% python3 -q
>>> import numpy as np
>>> from numpy import linalg as LA
>>> np.set_printoptions(precision=4, suppress=True, linewidth=100, legacy="1.25")
>>> X = np.loadtxt("run17.csv", delimiter=",")
>>> print(X)
[[22.  5.  0.]
 [ 5. -2.  0.]
 [ 0.  0. -3.]]
>>> vals, vecs = LA.eigh(X)
>>> np.round(vecs.T @ X @ vecs, 4) + 0
array([[-3.,  0.,  0.],
       [ 0., -3.,  0.],
       [ 0.,  0., 23.]])
>>> LA.eigvalsh(X + -1 * np.eye(3))
array([-4., -4., 22.])
>>> print(np.abs(vecs[:, -1]))
[0.9806 0.1961 0.    ]
>>> rng = np.random.default_rng(28)
>>> lab = rng.permutation(3)
>>> lab
array([1, 2, 0])
>>> out = X[lab][:, lab]
>>> np.trace(out)
17.0
>>> np.sort(np.abs(LA.eigvals(out)))
array([ 3.,  3., 23.])
>>> np.round(LA.eigvalsh(X).min(), 4)
-3.0
>>> q, Rm = LA.qr(X)
>>> np.trace(q @ q.T)
3.0
>>> np.round(q.T @ q, 4) + 0
array([[1., 0., 0.],
       [0., 1., 0.],
       [0., 0., 1.]])
>>> np.allclose(Rm.T @ Rm, X.T @ X)
True
>>> Rm
array([[-22.561 ,  -4.4324,   0.    ],
       [  0.    ,  -3.0584,   0.    ],
       [  0.    ,   0.    ,  -3.    ]])
>>> print(q.shape, Rm.shape)
(3, 3) (3, 3)
>>> np.abs(np.diag(Rm))
array([22.561 ,  3.0584,  3.    ])
>>> np.round(abs(Rm[0, 0]), 4), round(float(LA.norm(X[:, 0])), 4)
(22.561, 22.561)
>>> J = np.load("block18.npy")
>>> J
array([[-0.337 ,  0.3646, -0.1215, -0.6077,  0.6077],
       [ 0.3646,  0.9006,  0.0331,  0.1657, -0.1657],
       [-0.1215,  0.0331,  0.989 , -0.0552,  0.0552],
       [-0.6077,  0.1657, -0.0552,  0.7238,  0.2762],
       [ 0.6077, -0.1657,  0.0552,  0.2762,  0.7238]])
>>> vals, vecs = LA.eigh(J)
>>> vals
array([-1.,  1.,  1.,  1.,  1.])
>>> LA.eigvalsh(J + -2 * np.eye(5))
array([-3., -1., -1., -1., -1.])
>>> np.round(vecs.T @ J @ vecs, 4) + 0
array([[-1.,  0.,  0.,  0.,  0.],
       [ 0.,  1.,  0.,  0.,  0.],
       [ 0.,  0.,  1.,  0.,  0.],
       [ 0.,  0.,  0.,  1.,  0.],
       [ 0.,  0.,  0.,  0.,  1.]])
>>> np.round(vecs.T @ vecs, 4) + 0
array([[1., 0., 0., 0., 0.],
       [0., 1., 0., 0., 0.],
       [0., 0., 1., 0., 0.],
       [0., 0., 0., 1., 0.],
       [0., 0., 0., 0., 1.]])
>>> print(round(vals.sum(), 4), np.trace(J))
3.0 3.0
>>> out = J + rng.integers(-2, 3, (5, 1)) @ rng.integers(-2, 3, (1, 5))
>>> out
array([[ 1.663 ,  2.3646,  1.8785, -2.6077,  1.6077],
       [-3.6354, -3.0994, -3.9669,  4.1657, -2.1657],
       [-4.1215, -3.9669, -3.011 ,  3.9448, -1.9448],
       [-2.6077, -1.8343, -2.0552,  2.7238, -0.7238],
       [-1.3923, -2.1657, -1.9448,  2.2762, -0.2762]])
>>> LA.matrix_rank(out - J, tol=1e-8)
1
>>> print(np.abs(out - J).sum(axis=1))
[ 9. 18. 18.  9.  9.]
>>> A = np.load("test13.npy")
>>> A
array([[ 2.0296,  0.0383,  0.0477, -1.9732],
       [ 0.9064, -0.9992,  1.0598, -2.0184],
       [-0.004 ,  3.9892, -4.0459,  3.9864],
       [ 1.9404, -1.8974,  1.877 , -3.9762],
       [ 1.9899,  1.9584, -2.0572, -0.006 ]])
>>> q, Rm = LA.qr(A)
>>> Rm
array([[-3.5589,  0.1766, -0.1748,  3.8151],
       [ 0.    ,  4.9313, -5.0202,  5.0093],
       [ 0.    ,  0.    , -0.1286, -0.0171],
       [ 0.    ,  0.    ,  0.    ,  0.1421]])
>>> np.round(q.T @ q, 4) + 0
array([[1., 0., 0., 0.],
       [0., 1., 0., 0.],
       [0., 0., 1., 0.],
       [0., 0., 0., 1.]])
>>> np.trace(q @ q.T)
4.0
>>> q @ Rm
array([[ 2.0296,  0.0383,  0.0477, -1.9732],
       [ 0.9064, -0.9992,  1.0598, -2.0184],
       [-0.004 ,  3.9892, -4.0459,  3.9864],
       [ 1.9404, -1.8974,  1.877 , -3.9762],
       [ 1.9899,  1.9584, -2.0572, -0.006 ]])
